$ python3 -q
>>> import numpy as np
>>> np.set_printoptions(suppress=True, linewidth=200)
>>> E = np.loadtxt("w.csv", delimiter=",")
>>> E
array([[ 3.96,  4.01,  4.99,  3.03,  4.99],
       [ 4.01,  4.  ,  4.99,  2.97,  4.99],
       [ 4.01,  3.98,  5.  ,  2.99,  5.01],
       [ 4.  ,  4.03,  4.99,  3.01,  5.02],
       [ 4.  ,  3.99,  5.02,  2.99,  5.02],
       [ 4.  ,  4.  ,  4.99,  2.95,  5.01],
       [ 3.99,  3.98,  5.01,  2.98,  4.97],
       [ 4.  ,  3.99,  4.99,  3.  ,  5.04],
       [ 4.01,  3.96,  5.03,  2.99,  4.99],
       [ 4.03,  3.99,  4.99,  2.99,  5.01],
       [ 3.99,  4.01,  5.  ,  3.02,  4.97],
       [ 3.99,  4.  ,  5.  ,  2.98,  5.  ],
       [ 4.02,  4.02,  5.02,  2.99,  4.99],
       [ 4.02,  4.  ,  4.97,  2.99,  4.97],
       [ 3.97,  3.98,  5.  ,  3.01,  5.  ],
       [ 4.  ,  4.  ,  5.  ,  3.04,  5.02],
       [ 3.99,  4.  ,  5.03,  2.97,  4.97],
       [ 3.97,  3.98,  4.99,  3.  ,  4.98],
       [ 3.98,  4.02,  5.04,  3.01,  5.  ],
       [ 4.03,  4.02,  4.95,  2.99,  4.97],
       [ 3.98,  3.97,  4.99,  2.98,  4.98],
       [-0.01,  0.98,  5.04,  3.99,  0.97],
       [ 0.  ,  0.99,  5.  ,  4.  ,  1.  ],
       [ 0.  ,  0.98,  5.02,  4.02,  0.99],
       [ 0.  ,  1.02,  5.02,  3.98,  1.03],
       [ 0.  ,  0.99,  4.99,  3.98,  0.99],
       [-0.01,  1.  ,  4.98,  3.97,  1.03],
       [ 0.  ,  0.99,  4.98,  3.99,  0.97],
       [-0.02,  1.01,  4.99,  3.95,  0.99],
       [-0.04,  0.99,  4.99,  3.98,  1.01],
       [ 0.02,  1.  ,  5.01,  3.97,  0.99],
       [ 0.02,  0.99,  5.  ,  3.97,  1.04],
       [ 0.02,  0.99,  5.01,  3.98,  0.96],
       [ 0.03,  0.98,  4.96,  4.  ,  1.01],
       [ 0.06,  1.  ,  5.  ,  4.01,  1.  ],
       [-0.04,  1.01,  5.01,  4.02,  1.02],
       [ 0.02,  1.01,  5.01,  3.97,  1.03],
       [-0.01,  0.99,  5.  ,  3.99,  1.03],
       [-0.01,  1.  ,  4.99,  4.02,  0.99],
       [ 0.01,  0.98,  5.  ,  4.01,  1.  ],
       [ 0.  ,  1.01,  5.01,  3.98,  1.  ],
       [ 0.03,  0.98,  5.04,  4.02,  1.  ]])
>>> labels = E[:, 1] > np.median(E[:, 1])
>>> r0 = E[labels].mean(axis=0) - E[~labels].mean(axis=0)
>>> np.argsort(-np.abs(r0).round(6), kind="stable")
array([0, 4, 1, 3, 2])
>>> print((((E - E.mean(axis=0)) @ r0 > 0) == labels).mean())
1.0
